$ ipython --no-banner

In [1]: import numpy as np

In [2]: from numpy import linalg as LA

In [3]: np.set_printoptions(precision=1, suppress=True, linewidth=120)

In [4]: rd = lambda a: np.round(a, 1) + 0

In [5]: W0 = np.loadtxt("a.csv", delimiter=",")

In [6]: print(W0)
[[0. 0. 0. 0. 0. 0. 0. 0. 0. 0.]
 [0. 2. 0. 0. 0. 0. 0. 0. 0. 0.]
 [0. 0. 1. 0. 0. 0. 0. 0. 0. 0.]
 [0. 0. 0. 4. 0. 0. 0. 0. 0. 0.]
 [0. 0. 0. 0. 1. 0. 0. 0. 0. 0.]
 [0. 0. 0. 0. 0. 2. 0. 0. 0. 0.]
 [0. 0. 0. 0. 0. 0. 3. 0. 0. 0.]
 [0. 0. 0. 0. 0. 0. 0. 3. 0. 0.]
 [0. 0. 0. 0. 0. 0. 0. 0. 0. 0.]
 [0. 0. 0. 0. 0. 0. 0. 0. 0. 1.]]

In [7]: # triangular, det is the product of the diagonal

In [8]: np.abs(np.diag(LA.qr(W0)[1])) > 1e-9
Out[8]: array([False,  True,  True,  True,  True,  True,  True,  True, False,  True])

In [9]: LA.inv(W0)
LinAlgError: Singular matrix


In [10]: rd(np.trace(LA.pinv(W0) @ W0))
Out[10]: np.float64(8.0)

In [11]: np.flatnonzero(LA.matrix_power((W0 != 0) + (W0.T != 0) + np.eye(10), 10)[9])
Out[11]: array([9])

In [12]: W0 @ W0
Out[12]: 
array([[ 0.,  0.,  0.,  0.,  0.,  0.,  0.,  0.,  0.,  0.],
       [ 0.,  4.,  0.,  0.,  0.,  0.,  0.,  0.,  0.,  0.],
       [ 0.,  0.,  1.,  0.,  0.,  0.,  0.,  0.,  0.,  0.],
       [ 0.,  0.,  0., 16.,  0.,  0.,  0.,  0.,  0.,  0.],
       [ 0.,  0.,  0.,  0.,  1.,  0.,  0.,  0.,  0.,  0.],
       [ 0.,  0.,  0.,  0.,  0.,  4.,  0.,  0.,  0.,  0.],
       [ 0.,  0.,  0.,  0.,  0.,  0.,  9.,  0.,  0.,  0.],
       [ 0.,  0.,  0.,  0.,  0.,  0.,  0.,  9.,  0.,  0.],
       [ 0.,  0.,  0.,  0.,  0.,  0.,  0.,  0.,  0.,  0.],
       [ 0.,  0.,  0.,  0.,  0.,  0.,  0.,  0.,  0.,  1.]])
